$ ipython --no-banner

In [1]: import numpy as np

In [2]: np.set_printoptions(precision=1, suppress=True, linewidth=140, floatmode="fixed")

In [3]: m1 = np.array([[-2, 1], [1, -2]])

In [4]: ev, evecs = np.linalg.eigh(m1)

In [5]: x0 = np.array([2, 1])

In [6]: evecs * np.maximum(ev, 0) @ evecs.T
Out[6]: 
array([[0.0, 0.0],
       [0.0, 0.0]])

In [7]: x0 @ m1 @ x0 / (x0 @ x0), ev[0], ev[-1]
Out[7]: (np.float64(-1.2), np.float64(-3.0), np.float64(-1.0))

In [8]: evecs * np.abs(ev) @ evecs.T
Out[8]: 
array([[ 2.0, -1.0],
       [-1.0,  2.0]])

In [9]: X = np.load("run8.npy")

In [10]: X
Out[10]: 
array([[ 7,  4, -6,  6],
       [ 6,  3,  1, -1],
       [-8, -6, -6,  6]])

In [11]: U, s, Vh = np.linalg.svd(X, full_matrices=False)

In [12]: np.round(U.T @ X @ Vh.T, 1) + 0
Out[12]: 
array([[14.8,  0.0,  0.0],
       [ 0.0, 11.7,  0.0],
       [ 0.0,  0.0,  0.8]])

In [13]: E = np.array([[0.0, -3.0, -1.0], [-3.0, 0.0, 0.0], [-1.0, 0.0, 0.0]])

In [14]: E
Out[14]: 
array([[ 0.0, -3.0, -1.0],
       [-3.0,  0.0,  0.0],
       [-1.0,  0.0,  0.0]])

In [15]: Y = E / np.linalg.norm(E, axis=1, keepdims=True)

In [16]: cov = Y @ Y.T

In [17]: cov
Out[17]: 
array([[1.0, 0.0, 0.0],
       [0.0, 1.0, 1.0],
       [0.0, 1.0, 1.0]])

In [18]: [round(float(np.linalg.det(E[:i, :i])), 2) + 0 for i in range(1, 4)]
Out[18]: [0.0, -9.0, 0.0]

In [19]: np.round(np.linalg.eigvalsh(E).min(), 1)
Out[19]: np.float64(-3.2)

In [20]: np.all(np.linalg.eigvalsh(E) > 0)
Out[20]: np.False_

In [21]: U, s, Vh = np.linalg.svd(E)

In [22]: evecs = Vh[:(s > 1e-8).sum()]

In [23]: rng = np.random.default_rng(2316)

In [24]: x0 = E[0] + -2 * E[2] + rng.integers(2) * np.eye(3)[2]

In [25]: x0
Out[25]: array([ 2.0, -3.0,  0.0])

In [26]: np.linalg.matrix_rank(np.vstack([E, x0]))
Out[26]: np.int64(3)

In [27]: round(np.linalg.norm(x0 - evecs.T @ evecs @ x0), 1)
Out[27]: np.float64(0.9)

In [28]: ev, evecs = np.linalg.eigh(E)

In [29]: ev.sum(), np.trace(E)
Out[29]: (np.float64(0.0), np.float64(0.0))

In [30]: np.round(np.linalg.svd(E, compute_uv=False), 1) + 0
Out[30]: array([3.2, 3.2, 0.0])

In [31]: (ev > 1e-8).sum(), (ev < -1e-8).sum()
Out[31]: (np.int64(1), np.int64(1))

In [32]: np.round(evecs @ np.diag(ev) @ evecs.T, 1) + 0
Out[32]: 
array([[ 0.0, -3.0, -1.0],
       [-3.0,  0.0,  0.0],
       [-1.0,  0.0,  0.0]])

In [33]: np.round(evecs.T @ evecs, 1) + 0
Out[33]: 
array([[1.0, 0.0, 0.0],
       [0.0, 1.0, 0.0],
       [0.0, 0.0, 1.0]])

In [34]: lab = rng.permutation(3)

In [35]: lab
Out[35]: array([1, 0, 2])

In [36]: Y = E[lab][:, lab]

In [37]: Y
Out[37]: 
array([[ 0.0, -3.0,  0.0],
       [-3.0,  0.0, -1.0],
       [ 0.0, -1.0,  0.0]])

In [38]: np.round(np.linalg.det(Y), 1), np.round(np.linalg.det(E[lab]), 1)
Out[38]: (np.float64(0.0), np.float64(0.0))

In [39]: np.trace(Y)
Out[39]: np.float64(0.0)

In [40]: np.allclose(Y, E)
Out[40]: False

In [41]: lab = rng.integers(0, 3, 5)

In [42]: K = (lab[:, None] == lab) * 4 + np.eye(5)

In [43]: K
Out[43]: 
array([[5.0, 4.0, 0.0, 0.0, 0.0],
       [4.0, 5.0, 0.0, 0.0, 0.0],
       [0.0, 0.0, 5.0, 4.0, 4.0],
       [0.0, 0.0, 4.0, 5.0, 4.0],
       [0.0, 0.0, 4.0, 4.0, 5.0]])

In [44]: Q, r_ = np.linalg.qr(K)

In [45]: np.trace(Q @ Q.T)
Out[45]: np.float64(5.0)

In [46]: Q.shape, r_.shape
Out[46]: ((5, 5), (5, 5))

In [47]: np.round(Q.T @ Q, 1) + 0
Out[47]: 
array([[1.0, 0.0, 0.0, 0.0, 0.0],
       [0.0, 1.0, 0.0, 0.0, 0.0],
       [0.0, 0.0, 1.0, 0.0, 0.0],
       [0.0, 0.0, 0.0, 1.0, 0.0],
       [0.0, 0.0, 0.0, 0.0, 1.0]])

In [48]: np.allclose(r_.T @ r_, K.T @ K)
Out[48]: True

In [49]: round(float(abs(r_[0, 0])), 1), round(np.linalg.norm(K[:, 0]), 1)
Out[49]: (6.4, np.float64(6.4))

In [50]: np.abs(np.diag(r_))
Out[50]: array([6.4, 1.4, 7.5, 1.4, 1.2])

In [51]: r_
Out[51]: 
array([[-6.4, -6.2,  0.0,  0.0,  0.0],
       [ 0.0,  1.4,  0.0,  0.0,  0.0],
       [ 0.0,  0.0, -7.5, -7.4, -7.4],
       [ 0.0,  0.0,  0.0, -1.4, -0.7],
       [ 0.0,  0.0,  0.0,  0.0,  1.2]])
